$ ipython --no-banner

In [1]: import numpy as np

In [2]: from numpy import linalg as LA

In [3]: np.set_printoptions(precision=1, suppress=True, linewidth=120)

In [4]: E = np.load("case18.npy")

In [5]: print(E.round(1) + 0)
[[ 1.1  0.2  1.  -0.5 -0.6 -0.3  0.   0.1 -0.9 -0.2  0.5 -0.3]
 [-0.2  0.6 -0.7 -0.3 -0.1  0.4 -0.4 -1.4 -0.5  0.2  0.8  0. ]
 [-0.7  0.   0.9 -0.5  0.2 -0.7 -1.  -0.6  0.  -0.1 -0.7 -0.1]
 [-0.4  0.3 -0.4  0.3 -0.6 -0.1 -0.6  0.5  0.1 -0.4  0.2 -1.5]
 [ 0.2 -0.6 -0.4 -0.3  1.1 -0.4  0.7 -0.4 -0.5 -0.7 -0.2 -0.8]
 [ 0.6 -0.2  0.  -0.3 -0.6  0.9 -0.1 -0.6  0.7 -0.9 -0.8 -0.1]
 [-0.1  0.4  0.2  1.1  0.4  0.2 -0.4  0.1 -0.5 -1.2  0.1  0.6]
 [ 0.6  0.9  0.4  0.2  1.2  0.6 -0.3  0.1  0.4  0.6 -0.2 -0.5]
 [ 0.9  0.4 -0.8  0.1  0.  -1.3 -0.4 -0.2  0.5  0.  -0.3  0.4]
 [ 0.6 -1.3 -0.1  0.7  0.1  0.3 -0.9 -0.2 -0.5  0.6 -0.1 -0.1]
 [ 0.1 -0.2 -0.5 -1.1  0.4  0.4 -0.9  0.9 -0.1 -0.4  0.3  0.5]
 [ 0.1 -0.6  0.5  0.1  0.3 -0.2 -0.1 -0.3  1.1 -0.4  1.3  0. ]]

In [6]: rng = np.random.default_rng(929)

In [7]: labels = rng.permutation(12)

In [8]: print(labels)
[ 9  0  3  6  2 11  4  5  8  1  7 10]

In [9]: M2 = E[labels][:, labels]

In [10]: print(M2.round(1) + 0)
[[ 0.6  0.6  0.7 -0.9 -0.1 -0.1  0.1  0.3 -0.5 -1.3 -0.2 -0.1]
 [-0.2  1.1 -0.5  0.   1.  -0.3 -0.6 -0.3 -0.9  0.2  0.1  0.5]
 [-0.4 -0.4  0.3 -0.6 -0.4 -1.5 -0.6 -0.1  0.1  0.3  0.5  0.2]
 [-1.2 -0.1  1.1 -0.4  0.2  0.6  0.4  0.2 -0.5  0.4  0.1  0.1]
 [-0.1 -0.7 -0.5 -1.   0.9 -0.1  0.2 -0.7  0.   0.  -0.6 -0.7]
 [-0.4  0.1  0.1 -0.1  0.5  0.   0.3 -0.2  1.1 -0.6 -0.3  1.3]
 [-0.7  0.2 -0.3  0.7 -0.4 -0.8  1.1 -0.4 -0.5 -0.6 -0.4 -0.2]
 [-0.9  0.6 -0.3 -0.1  0.  -0.1 -0.6  0.9  0.7 -0.2 -0.6 -0.8]
 [ 0.   0.9  0.1 -0.4 -0.8  0.4  0.  -1.3  0.5  0.4 -0.2 -0.3]
 [ 0.2 -0.2 -0.3 -0.4 -0.7  0.  -0.1  0.4 -0.5  0.6 -1.4  0.8]
 [ 0.6  0.6  0.2 -0.3  0.4 -0.5  1.2  0.6  0.4  0.9  0.1 -0.2]
 [-0.4  0.1 -1.1 -0.9 -0.5  0.5  0.4  0.4 -0.1 -0.2  0.9  0.3]]

In [11]: print(round(float(np.trace(M2)), 1))
6.0

In [12]: print(np.sort(np.abs(LA.eigvals(M2))))
[2. 2. 2. 2. 2. 2. 2. 2. 2. 2. 2. 2.]

In [13]: print(np.round(LA.det(M2), 1), round(float(LA.det(E[labels])), 1))
-4096.0 -4096.0

In [14]: print(np.round(np.diag(M2), 1) + 0)
[ 0.6  1.1  0.3 -0.4  0.9  0.   1.1  0.9  0.5  0.6  0.1  0.3]

In [15]: vec = np.array([5, 3, 5, 4, 0, 2, 2, 1, 3, 2, 4, 3])

In [16]: rhs = E @ vec

In [17]: print(rhs)
[  7.1  -3.2  -8.4  -6.9 -10.   -0.6   3.9   9.    0.3  -1.2  -6.1   8.6]

In [18]: print(np.round(LA.solve(E, E[:, 4]), 1) + 0)
[0. 0. 0. 0. 1. 0. 0. 0. 0. 0. 0. 0.]

In [19]: print(np.round(LA.solve(E, rhs), 1) + 0)
[5. 3. 5. 4. 0. 2. 2. 1. 3. 2. 4. 3.]

In [20]: print(np.round(LA.solve(E, -2 * rhs), 1) + 0)
[-10.  -6. -10.  -8.   0.  -4.  -4.  -2.  -6.  -4.  -8.  -6.]

In [21]: print(np.round(LA.solve(E, rhs + E[:, 10]), 1) + 0)
[5. 3. 5. 4. 0. 2. 2. 1. 3. 2. 5. 3.]

In [22]: W0 = np.load("x.npy")

In [23]: print(W0)
[[ 0  0  0  0]
 [ 0 -2  0  0]
 [ 0  0  0  0]
 [ 0  0  0  0]
 [ 0  0 -3  0]
 [ 1  1  0  0]
 [ 0  0  0  0]
 [-3  0 -2  3]
 [ 0  0 -2  1]
 [ 0  0  0  0]]

In [24]: # row 2 repeats row 0

In [25]: proj = W0 @ LA.solve(W0.T @ W0, W0.T)

In [26]: print(np.round(np.trace(proj), 1))
4.0

In [27]: print(np.round(LA.eigvalsh(proj), 1) + 0)
[0. 0. 0. 0. 0. 0. 1. 1. 1. 1.]

In [28]: print(np.round(proj @ W0[:, 1], 1) + 0)
[ 0. -2.  0.  0.  0.  1.  0.  0.  0.  0.]

In [29]: mat = np.loadtxt("data.csv", delimiter=",")

In [30]: print(mat.round(1) + 0)
[[-0.3 -0.2 -0.1 -0.5 -0.5]
 [ 0.  -0.2 -0.3 -0.2  0.1]
 [ 0.4 -0.4 -0.2 -0.2 -0.1]
 [ 0.   0.2 -0.3 -0.2  0.4]
 [-0.1  0.   0.6 -0.5  0.2]
 [-0.2  0.5  0.1 -0.2 -0.3]
 [-0.1  0.3 -0.3 -0.3  0. ]
 [ 0.5  0.2 -0.3 -0.4 -0.1]
 [-0.5  0.3 -0.3  0.1  0.1]
 [ 0.   0.1 -0.1  0.3 -0.6]
 [-0.5 -0.5 -0.3  0.   0.1]]

In [31]: # keeps lengths

In [32]: M2 = np.c_[mat[:, :3] @ np.array([[2, 1, 2], [0, 3, 2], [2, 3, 0]]), np.array([6, 0, 9, 1, 3, 8, 7, 4, 1, 3, 2])]

In [33]: print(M2)
[[-0.8 -1.1 -1.   6. ]
 [-0.5 -1.3 -0.2  0. ]
 [ 0.4 -1.5 -0.2  9. ]
 [-0.6 -0.4  0.4  1. ]
 [ 1.1  1.6 -0.2  3. ]
 [-0.2  1.5  0.4  8. ]
 [-0.8 -0.3  0.4  7. ]
 [ 0.2  0.1  1.4  4. ]
 [-1.5 -0.5 -0.3  1. ]
 [-0.1 -0.1  0.2  3. ]
 [-1.5 -2.9 -2.1  2. ]]

In [34]: print(np.round(LA.lstsq(mat, M2[:, 0])[0], 1) + 0)
[2. 0. 2. 0. 0.]

In [35]: print(LA.matrix_rank(M2))
4

In [36]: X = np.load("block9.npy")

In [37]: print(X)
[[-100.8  -79.8  -40.2]
 [ -99.9  -82.   -38.7]
 [ -99.5  -79.7  -40.5]
 [ -99.9  -79.7  -38.4]
 [-100.   -79.5  -38.7]
 [ -99.7  -80.4  -40.6]
 [-101.   -80.1  -39.7]
 [-100.7  -80.6  -40. ]
 [-100.1  -79.2  -39.4]
 [ -99.3  -78.7  -41.8]
 [-101.1  -82.6  -39.6]
 [ -99.3  -79.3  -38.5]
 [ -99.4  -77.9  -39.9]
 [ -99.6  -80.6  -40.4]
 [-100.5  -80.7  -39.2]
 [ -99.4  -80.2  -40.9]
 [ -99.   -77.9  -38.9]
 [ -99.3  -78.7  -38.7]
 [ -99.8  -81.2  -40.9]
 [ -98.6  -79.9  -38.7]
 [-102.   -79.4  -42.1]
 [ -99.8  -80.7  -40.7]
 [ -99.4  -79.5  -39.4]
 [ -99.6  -77.5  -40.5]
 [-100.6  -80.6  -39.8]
 [-100.1  -79.4  -39.7]
 [-100.1  -79.5  -39.4]
 [-101.5  -79.5  -39.9]
 [-101.1  -78.3  -39.8]
 [ -99.7  -79.9  -41. ]
 [-101.4  -81.8  -39.9]
 [ -98.1  -78.7  -38.9]
 [-100.1  -80.2  -41.7]
 [-100.7  -80.3  -40.7]
 [ -99.3  -81.4  -40.8]
 [-100.2  -78.3  -39.4]
 [ -98.9  -80.5  -39.6]
 [ -98.2  -80.6  -40.3]]

In [38]: print(round(np.log10(LA.cond(X))))
2

In [39]: print(LA.matrix_rank(X, rtol=0.1))
1

In [40]: print(np.argsort(-LA.norm(X, axis=0).round(6), kind="stable")[:3])
[0 1 2]

In [41]: print(LA.cond(X) > 100)
True

In [42]: Q, _ = LA.qr(np.array([[-1.2, -1.0, 0.9],
    ...:     [0.3, 0.7, 0.0],
    ...:     [2.3, 1.0, -0.8],
    ...:     [0.6, 0.0, -0.3],
    ...:     [-0.7, 1.5, 1.8]]))

In [43]: J = Q @ Q.T

In [44]: print(J.round(1) + 0)
[[ 0.8 -0.3  0.   0.1  0.1]
 [-0.3  0.2  0.  -0.1  0.2]
 [ 0.   0.   0.9  0.3  0. ]
 [ 0.1 -0.1  0.3  0.1 -0.1]
 [ 0.1  0.2  0.  -0.1  1. ]]

In [45]: # symmetric

In [46]: print(round(float(LA.norm(J, 2) / LA.norm(J)), 1))
0.6

In [47]: print([round(float(x), 1) for x in LA.svd(J, compute_uv=False)[:3]])
[1.0, 1.0, 1.0]

In [48]: print(np.unique(J.round(6), axis=0).shape)
(5, 5)

In [49]: print(LA.lstsq(J[:-1].T, J[-1])[2])
3

In [50]: print(np.abs(np.diag(LA.qr(J)[1])) > 1e-9)
[ True  True  True False False]

In [51]: feats = np.load("out8.npy")

In [52]: print(feats)
[[0 0 0 0 0 0]
 [0 1 0 1 0 1]
 [2 0 2 0 2 0]
 [0 0 0 0 0 0]
 [0 1 0 1 0 1]
 [2 0 2 0 2 0]]

In [53]: rank = LA.matrix_rank(feats)

In [54]: print(rank)
2

In [55]: null = LA.svd(feats)[2][rank:].T

In [56]: print(LA.matrix_rank(feats.T @ feats), LA.matrix_rank(feats @ feats.T))
2 2

In [57]: print([int(LA.matrix_rank(np.delete(feats, i, axis=0))) for i in range(6)])
[2, 2, 2, 2, 2, 2]

In [58]: print(np.allclose(feats @ null, 0))
True

In [59]: gram = feats.T @ feats

In [60]: print(LA.matrix_rank(gram))
2

In [61]: print(np.trace(gram), (feats ** 2).sum())
30 30

In [62]: print(np.round(LA.eigvalsh(gram)[::-1], 1) + 0)
[24.  6.  0.  0.  0.  0.]

In [63]: print((feats @ feats.T).shape)
(6, 6)

In [64]: U, sig, vt = LA.svd(feats)

In [65]: evecs = vt[:(sig > 1e-8).sum()]

In [66]: vec = feats[4] + -1 * feats[3] + rng.integers(2) * np.eye(6)[1]

In [67]: print(vec)
[0. 2. 0. 1. 0. 1.]

In [68]: print(np.round(evecs.T @ evecs, 1) + 0)
[[0.3 0.  0.3 0.  0.3 0. ]
 [0.  0.3 0.  0.3 0.  0.3]
 [0.3 0.  0.3 0.  0.3 0. ]
 [0.  0.3 0.  0.3 0.  0.3]
 [0.3 0.  0.3 0.  0.3 0. ]
 [0.  0.3 0.  0.3 0.  0.3]]

In [69]: F = np.loadtxt("m.csv", delimiter=",")

In [70]: print(F)
[[ 1.  1.  1.  1.  2.  1.  2.  0.  2.  1.]
 [ 2.  1.  0.  0.  2.  2.  1.  0.  1.  2.]
 [ 1.  2.  0.  2.  1.  1.  0.  0.  1.  0.]
 [ 1.  0.  2.  1.  2.  1.  1.  1.  0.  2.]
 [ 1.  1.  1.  1.  0.  2.  1.  2.  0.  0.]
 [ 2.  1.  2.  0.  2.  0.  2.  2.  0.  1.]
 [-3. -1.  1.  1. -2. -3.  0.  0.  0. -3.]]

In [71]: vec = np.array([4, 0, -9, -9, -5, -8, 8, -3, -3, -9])

In [72]: h1 = np.maximum(F @ vec, 0)

In [73]: print(np.tanh(F @ vec))
[-1. -1. -1. -1. -1. -1.  1.]

In [74]: print(np.maximum(F @ (3 * vec), 0))
[ 0.  0.  0.  0.  0.  0. 93.]

In [75]: print(h1)
[ 0.  0.  0.  0.  0.  0. 31.]

In [76]: print(F.T @ h1)
[-93. -31.  31.  31. -62. -93.   0.   0.   0. -93.]

In [77]: print(np.maximum(F @ vec, 0) - np.maximum(-F @ vec, 0))
[-31. -31. -30. -54. -28. -19.  31.]
